$ python3 -q
>>> import numpy as np
>>> np.set_printoptions(suppress=True, linewidth=160)
>>> E = np.load("out3.npy")
>>> E
array([[0, 0, 0, 0],
       [0, 3, 0, 3],
       [1, 0, 1, 0],
       [0, 3, 0, 3]])
>>> Uu, sig, Vh = np.linalg.svd(E)
>>> np.argmax(sig[:-1] / (sig[1:] + 1e-6)) + 1
np.int64(2)
>>> sig.round(4) + 0
array([6.    , 1.4142, 0.    , 0.    ])
>>> out = Uu[:, :2] @ np.diag(sig[:2]) @ Vh[:2]
>>> np.round(np.abs(E - out).max(), 4)
np.float64(0.0)
>>> np.linalg.matrix_rank(E, rtol=0.05)
np.int64(2)
>>> np.linalg.matrix_rank(out)
np.int64(2)
>>> np.round(np.linalg.norm(E - out, 2), 4), round(sig[2], 4)
(np.float64(0.0), np.float64(0.0))
>>> hat = np.triu(np.array([[-4, 2, 3, -1], [-4, -3, 2, 4], [-2, 0, -3, -2], [-2, -2, 3, 4]]), 1) + np.eye(4)
>>> out = hat @ E @ np.linalg.inv(hat)
>>> np.linalg.matrix_rank(out)
np.int64(2)
>>> np.round(np.linalg.norm(E, 2) / np.linalg.norm(E), 4)
np.float64(0.9733)
>>> np.linalg.cond(E) > 100
np.True_
>>> np.linalg.matrix_rank(E, rtol=0.1)
np.int64(2)
>>> [round(float(x), 4) for x in np.linalg.svd(E, compute_uv=False)[:3]]
[6.0, 1.4142, 0.0]
>>> arr = np.load("arr.npy")
>>> arr
array([[-0.3061, -0.5933,  0.4908, -1.6656, -4.5915,  4.0263,  0.4254, -1.0344],
       [-0.4301, -0.5722, -2.3208,  2.1014, -0.1945,  5.3691, -0.6188,  0.7074],
       [-2.4341,  0.0826, -0.0716,  7.1679,  2.1038, -1.7809, -0.2106, -0.6409],
       [-1.2195,  1.3382,  0.3273,  2.4238,  0.3501, -4.0747, -0.0234, -0.2908],
       [-2.112 ,  0.0053,  0.8164, -1.7943,  0.4017, -7.5546, -0.8   ,  0.7822],
       [ 2.2493, -0.086 ,  0.7159, -2.95  , -2.0843, -2.4005, -0.5483, -1.1429],
       [ 2.6212,  0.1923, -0.0256, -1.1393,  0.0064,  3.9941, -0.2412,  0.695 ],
       [-0.1877, -0.7768,  1.1237,  2.0321, -1.9602,  0.6373, -0.1377,  0.7107],
       [ 0.7969,  0.8286, -0.3677,  1.7478,  0.0077,  0.7148, -0.1897, -1.2061],
       [ 1.2771,  1.1124, -0.5367,  2.594 ,  2.7319, 11.4085, -0.3752, -0.2465],
       [ 1.5901, -0.4917, -1.7848,  0.5596, -0.4908, -0.9499,  0.0948, -0.4788],
       [ 0.7105,  1.2606,  1.0361, -4.5661, -2.8426, -1.8029, -0.0126,  0.8579],
       [ 0.4662,  0.3055, -1.6529,  0.1503,  2.3622, -4.6965, -0.5107, -0.6025],
       [ 1.3869, -0.3022,  0.2629, -0.0163,  2.0067,  1.1592, -0.2877, -0.2186],
       [-1.2048, -0.486 , -0.2588, -2.3891,  0.7259,  1.3278, -0.0608,  0.5684],
       [ 0.2981,  0.2349, -0.8049,  1.7883, -5.3671,  8.6297, -0.0433,  0.5588],
       [ 1.1687, -0.7116,  1.7257, -0.303 ,  0.2897,  3.9065,  0.0757, -0.2661],
       [-1.0422,  0.793 , -0.2691,  4.4306,  3.6176, -1.5781,  0.4147, -0.0844],
       [ 0.467 ,  0.5535,  1.4075, -0.6435, -0.0124, -5.4693, -0.4291, -0.2648],
       [-1.6509, -0.2233,  1.5791,  0.5664,  0.8426,  4.3172, -0.4774, -0.1623],
       [ 0.2849, -1.6495,  0.879 ,  3.0661,  3.4324,  0.0241, -0.3617, -0.3724],
       [-3.5108, -0.2686, -1.7309,  0.8912, -0.3557, -6.2446, -1.1205, -0.2842],
       [ 1.1954,  0.7624, -0.9128,  1.4632, -1.1789, -1.4868,  0.0222, -0.6256],
       [ 2.4597,  0.121 , -2.5256, -5.2097, -0.9985, -3.029 ,  0.1574, -0.144 ],
       [ 1.0935,  0.1155, -0.6053,  5.1373, -0.758 ,  0.0484, -0.0229, -0.2078],
       [-0.6602,  0.1609,  0.2239,  3.7801, -0.3486, -1.016 , -0.2057,  0.476 ],
       [-0.6576,  1.0148, -0.1179, -0.8825,  1.0897, -6.0119,  0.1108,  0.2692],
       [-0.895 , -0.5494,  0.2431, -7.6454, -2.4037,  5.0228,  0.3664, -0.0811],
       [ 2.7006, -1.3151,  1.0496, -3.2921,  1.1604, -4.1698,  1.0253, -1.2857],
       [-0.5111,  0.3401,  0.2683, -3.6538,  0.992 ,  1.7147,  0.977 ,  0.0798]])
>>> hat = arr @ np.linalg.solve(arr.T @ arr, arr.T)
>>> np.round(hat @ arr[:, 5], 4)
array([ 4.0263,  5.3691, -1.7809, -4.0747, -7.5546, -2.4005,  3.9941,  0.6373,  0.7148, 11.4085, -0.9499, -1.8029, -4.6965,  1.1592,  1.3278,  8.6297,  3.9065,
       -1.5781, -5.4693,  4.3172,  0.0241, -6.2446, -1.4868, -3.029 ,  0.0484, -1.016 , -6.0119,  5.0228, -4.1698,  1.7147])
>>> np.round(np.linalg.eigvalsh(hat), 4) + 0
array([0., 0., 0., 0., 0., 0., 0., 0., 0., 0., 0., 0., 0., 0., 0., 0., 0., 0., 0., 0., 0., 0., 1., 1., 1., 1., 1., 1., 1., 1.])
>>> np.trace(hat)
np.float64(8.0)
